>>> import numpy as np
>>> import numpy.linalg as la
>>> np.set_printoptions(precision=2, suppress=True, linewidth=160, legacy="1.25")
>>> rnd = lambda a: np.round(a, 2) + 0
>>> mat = np.array([[0.0, 2.0, 2.0, -2.0],
...     [-4.0, 6.0, 4.0, -4.0],
...     [2.0, -2.0, 0.0, 2.0],
...     [-2.0, 2.0, 2.0, 0.0]])
>>> mat
array([[ 0.,  2.,  2., -2.],
       [-4.,  6.,  4., -4.],
       [ 2., -2.,  0.,  2.],
       [-2.,  2.,  2.,  0.]])
>>> # null space of dimension 1
>>> la.matrix_rank(mat, rtol=0.1)
3
>>> [round(float(x), 2) for x in la.svd(mat, compute_uv=False)[:3]]
[10.58, 2.0, 2.0]
>>> x0 = np.array([-6, 7, -8, 4])
>>> h1 = np.maximum(mat @ x0, 0)
>>> np.maximum(mat @ (3 * x0), 0)
array([ 0., 54.,  0., 30.])
>>> mat * (h1 > 1e-9)[:, None]
array([[ 0.,  0.,  0., -0.],
       [-4.,  6.,  4., -4.],
       [ 0., -0.,  0.,  0.],
       [-2.,  2.,  2.,  0.]])
>>> np.flatnonzero(h1 > 1e-9)
array([1, 3])
>>> rnd(np.tanh(mat @ x0))
array([-1.,  1., -1.,  1.])
>>> rk = la.matrix_rank(mat)
>>> rk
3
>>> ns = la.svd(mat)[2][rk:].T
>>> np.allclose(mat @ ns, 0)
True
>>> [int(la.matrix_rank(mat[:, :j + 1])) for j in range(4)]
[1, 2, 3, 3]
>>> [int(la.matrix_rank(mat[:i])) for i in range(1, len(mat) + 1)]
[1, 2, 3, 3]
>>> P = np.triu(np.array([[2, 1, 0, 4], [4, 4, 1, 2], [3, 1, 4, 2], [0, 4, 4, 4]]), 1) + np.eye(4)
>>> Y = P @ mat @ la.inv(P)
>>> rnd(la.det(Y))
0.0
>>> np.trace(Y), np.trace(mat)
(6.0, 6.0)
>>> la.matrix_rank(Y)
3
>>> r0 = np.array([4, 5, 2, 3])
>>> X = np.array([np.roll(r0, i) for i in range(4)])
>>> X
array([[4, 5, 2, 3],
       [3, 4, 5, 2],
       [2, 3, 4, 5],
       [5, 2, 3, 4]])
>>> np.fft.fft(X[0])
array([14.+0.j,  2.-2.j, -2.+0.j,  2.+2.j])
>>> (X @ X)[0]
array([50, 52, 50, 44])
>>> X @ (-1.0) ** np.arange(4)
array([-2.,  2., -2.,  2.])
>>> X @ np.ones(4)
array([14., 14., 14., 14.])
>>> r0 = np.array([3, -1, -3, 2])
>>> Y = X + np.outer(r0, np.eye(4)[2])
>>> la.matrix_rank(la.inv(Y) - la.inv(X), tol=1e-8)
1
>>> rnd(la.det(Y) / la.det(X)), rnd(1 + la.solve(X, r0)[2])
(0.02, 0.02)
>>> P = np.triu(np.array([[1, 1, 3, 2], [2, 1, 0, 2], [0, 3, 0, 3], [3, 2, 0, 1]]), 1) + np.eye(4)
>>> Y = P @ X @ la.inv(P)
>>> rnd(la.det(Y))
-224.0
>>> Y = X / np.sqrt((X ** 2).mean(axis=1, keepdims=True))
>>> la.matrix_rank(X - X.mean(axis=1, keepdims=True))
3
>>> x0 = np.array([6, 1, -8, 2])
>>> rhs = X @ x0
>>> rhs
array([ 19, -14,  -7,  16])
>>> rnd(la.solve(X, rhs + X[:, 1]))
array([ 6.,  2., -8.,  2.])
>>> rnd(la.solve(X, 3 * rhs))
array([ 18.,   3., -24.,   6.])
>>> rnd(la.solve(X, X[:, 2]))
array([0., 0., 1., 0.])
